In [1]: import numpy as np

In [2]: from numpy import linalg as LA

In [3]: np.set_printoptions(precision=3, suppress=True, linewidth=100, legacy="1.25")

In [4]: J = np.load("data.npy")

In [5]: print(J)
[[-141    1   -1    2   -2]
 [   1  122   -1    0   -1]
 [  -1    2  -21   -2   -1]
 [   1   -2    0   61   -2]
 [   2   -1    1    0 -101]]

In [6]: u = np.array([1, 0, -1, 0, -2])

In [7]: A2 = J + np.outer(u, np.eye(5)[0])

In [8]: print(LA.matrix_rank(A2 - J))
1

In [9]: print(A2)
[[-140.    1.   -1.    2.   -2.]
 [   1.  122.   -1.    0.   -1.]
 [  -2.    2.  -21.   -2.   -1.]
 [   1.   -2.    0.   61.   -2.]
 [   0.   -1.    1.    0. -101.]]

In [10]: t = np.radians(120)

In [11]: r_ = np.eye(5)

In [12]: r_[3, 3] = r_[4, 4] = np.cos(t)

In [13]: r_[3, 4], r_[4, 3] = -np.sin(t), np.sin(t)

In [14]: print(r_)
[[ 1.     0.     0.     0.     0.   ]
 [ 0.     1.     0.     0.     0.   ]
 [ 0.     0.     1.     0.     0.   ]
 [ 0.     0.     0.    -0.5   -0.866]
 [ 0.     0.     0.     0.866 -0.5  ]]

In [15]: A2 = J @ r_.T

In [16]: print(round(LA.det(r_), 3), np.trace(r_))
1.0 2.0

In [17]: print(np.abs(A2 - J).max(axis=0))
[  0.      0.      0.     89.768 151.5  ]

In [18]: print(LA.svd(J, compute_uv=False), LA.svd(A2, compute_uv=False))
[141.043 122.054 101.061  61.015  20.968] [141.043 122.054 101.061  61.015  20.968]

In [19]: rng = np.random.default_rng(3623)

In [20]: lab = rng.permutation(5)

In [21]: print(lab)
[3 4 1 0 2]

In [22]: A2 = J[lab][:, lab]

In [23]: print(np.diag(A2))
[  61 -101  122 -141  -21]

In [24]: print(np.sort(np.abs(LA.eigvals(A2))))
[ 20.991  61.011 101.092 121.993 140.922]

In [25]: print(np.trace(A2))
-80

In [26]: print(np.kron(np.eye(2, dtype=int), J))
[[-141    1   -1    2   -2    0    0    0    0    0]
 [   1  122   -1    0   -1    0    0    0    0    0]
 [  -1    2  -21   -2   -1    0    0    0    0    0]
 [   1   -2    0   61   -2    0    0    0    0    0]
 [   2   -1    1    0 -101    0    0    0    0    0]
 [   0    0    0    0    0 -141    1   -1    2   -2]
 [   0    0    0    0    0    1  122   -1    0   -1]
 [   0    0    0    0    0   -1    2  -21   -2   -1]
 [   0    0    0    0    0    1   -2    0   61   -2]
 [   0    0    0    0    0    2   -1    1    0 -101]]

In [27]: print(LA.eigvals(J))
[-140.922 -101.092  -20.991  121.993   61.011]

In [28]: print(np.round(LA.eigvals(J).sum().real, 3))
-80.0

In [29]: vals, evecs = LA.eig(J)

In [30]: print(np.sort(LA.eigvals(J.T)))
[-140.922 -101.092  -20.991   61.011  121.993]

In [31]: print(np.sort(LA.eigvals(J @ J)))
[  440.605  3722.367 10219.596 14882.407 19859.024]

In [32]: print(np.sort(LA.eigvals(LA.inv(J))))
[-0.048 -0.01  -0.007  0.008  0.016]

In [33]: mat = np.load("case4.npy")

In [34]: print(mat)
[[-5  0  4  0  0  0  1 -2  0]
 [ 0 -1  0  0  3 -1  0  0  0]
 [ 2  0 -4  1  0  0  0 -5  0]
 [-1  0  0  5  0  0 -1  4  0]
 [ 0 -1  0  0  5  1  0  0  0]
 [ 0 -2  0  0  4 -1  0  0  0]
 [ 5  0 -4 -1  0  0 -3 -3  0]
 [-3  0 -3 -2  0  0  2  4  0]
 [ 0  0  0  0  0  0  0  0  1]]

In [35]: A2 = np.inv(mat)
AttributeError: module 'numpy' has no attribute 'inv'


In [36]: A2 = LA.invert(mat)
AttributeError: module 'numpy.linalg' has no attribute 'invert'


In [37]: A2 = mat ** -1
ValueError: Integers to negative integer powers are not allowed.


In [38]: A2 = LA.inv(mat)

In [39]: print((np.abs(A2) > 1e-9).astype(int))
[[1 0 1 1 0 0 1 1 0]
 [0 1 0 0 1 1 0 0 0]
 [1 0 1 1 0 0 1 1 0]
 [1 0 1 1 0 0 1 1 0]
 [0 1 0 0 1 1 0 0 0]
 [0 1 0 0 1 1 0 0 0]
 [1 0 1 1 0 0 1 1 0]
 [1 0 1 1 0 0 1 1 0]
 [0 0 0 0 0 0 0 0 1]]

In [40]: print(round(LA.slogdet(mat)[0], 3))
1.0

In [41]: print(round(float(LA.cond(mat)), 3))
26.115

In [42]: print(np.round(mat @ A2, 3) + 0)
[[1. 0. 0. 0. 0. 0. 0. 0. 0.]
 [0. 1. 0. 0. 0. 0. 0. 0. 0.]
 [0. 0. 1. 0. 0. 0. 0. 0. 0.]
 [0. 0. 0. 1. 0. 0. 0. 0. 0.]
 [0. 0. 0. 0. 1. 0. 0. 0. 0.]
 [0. 0. 0. 0. 0. 1. 0. 0. 0.]
 [0. 0. 0. 0. 0. 0. 1. 0. 0.]
 [0. 0. 0. 0. 0. 0. 0. 1. 0.]
 [0. 0. 0. 0. 0. 0. 0. 0. 1.]]
